% ipython --no-banner

In [1]: import numpy as np

In [2]: from numpy import linalg as LA

In [3]: np.set_printoptions(precision=2, suppress=True, linewidth=160)

In [4]: M = np.diag(np.array([0, 2, 1, 2])) + -3 * np.eye(4, k=1) + -3 * np.eye(4, k=-1)

In [5]: M
Out[5]: 
array([[ 0., -3.,  0.,  0.],
       [-3.,  2., -3.,  0.],
       [ 0., -3.,  1., -3.],
       [ 0.,  0., -3.,  2.]])

In [6]: def softmax(z):
   ...:     e = np.exp(z - z.max(axis=-1, keepdims=True))
   ...:     return e / e.sum(axis=-1, keepdims=True)
   ...: 

In [7]: softmax(M[0])
Out[7]: array([0.33, 0.02, 0.33, 0.33])

In [8]: softmax(M[0] + 3)
Out[8]: array([0.33, 0.02, 0.33, 0.33])

In [9]: scores = M @ M.T / np.sqrt(4)

In [10]: np.round(softmax(scores)[0] @ M, 2) + 0
Out[10]: array([ 0.  , -2.98,  0.48, -1.48])

In [11]: np.round(softmax(scores + np.triu(np.full(scores.shape, -np.inf), 1)), 2) + 0
Out[11]: 
array([[1.  , 0.  , 0.  , 0.  ],
       [0.  , 1.  , 0.  , 0.  ],
       [0.01, 0.  , 0.99, 0.  ],
       [0.  , 0.12, 0.  , 0.88]])

In [12]: softmax(scores).round(6).argmax(axis=1)
Out[12]: array([0, 1, 2, 3])

In [13]: J = np.array([[-2, -2, 2], [-1, 0, -1], [2, -2, -2]])

In [14]: Q, R = LA.qr(J)

In [15]: np.allclose(R.T @ R, J.T @ J)
Out[15]: True

In [16]: np.round(Q @ R, 2) + 0
Out[16]: 
array([[-2., -2.,  2.],
       [-1.,  0., -1.],
       [ 2., -2., -2.]])

In [17]: np.abs(np.diag(R))
Out[17]: array([3.  , 2.83, 1.89])

In [18]: Q.shape, R.shape
Out[18]: ((3, 3), (3, 3))

In [19]: R
Out[19]: 
array([[ 3.  ,  0.  , -2.33],
       [ 0.  , -2.83,  0.  ],
       [ 0.  ,  0.  , -1.89]])

In [20]: np.round(np.trace(Q @ Q.T), 2)
Out[20]: np.float64(3.0)

In [21]: abs(R[0, 0]), round(LA.norm(J[:, 0]), 2)
Out[21]: (np.float64(3.0), np.float64(3.0))

In [22]: np.poly(R)
Out[22]: array([  1.  ,   1.71,  -8.81, -16.  ])

In [23]: np.kron(np.eye(2, dtype=int), R)
Out[23]: 
array([[ 3.  ,  0.  , -2.33,  0.  ,  0.  , -0.  ],
       [ 0.  , -2.83,  0.  ,  0.  , -0.  ,  0.  ],
       [ 0.  ,  0.  , -1.89,  0.  ,  0.  , -0.  ],
       [ 0.  ,  0.  , -0.  ,  3.  ,  0.  , -2.33],
       [ 0.  , -0.  ,  0.  ,  0.  , -2.83,  0.  ],
       [ 0.  ,  0.  , -0.  ,  0.  ,  0.  , -1.89]])

In [24]: LA.eigvals(R)
Out[24]: array([ 3.  , -2.83, -1.89])

In [25]: round(float(LA.det(R.T)), 2)
Out[25]: 16.0

In [26]: np.round(np.einsum("ij,ji->", R, R), 2)
Out[26]: np.float64(20.56)

In [27]: round(LA.det(R[::-1]), 2)
Out[27]: np.float64(-16.0)
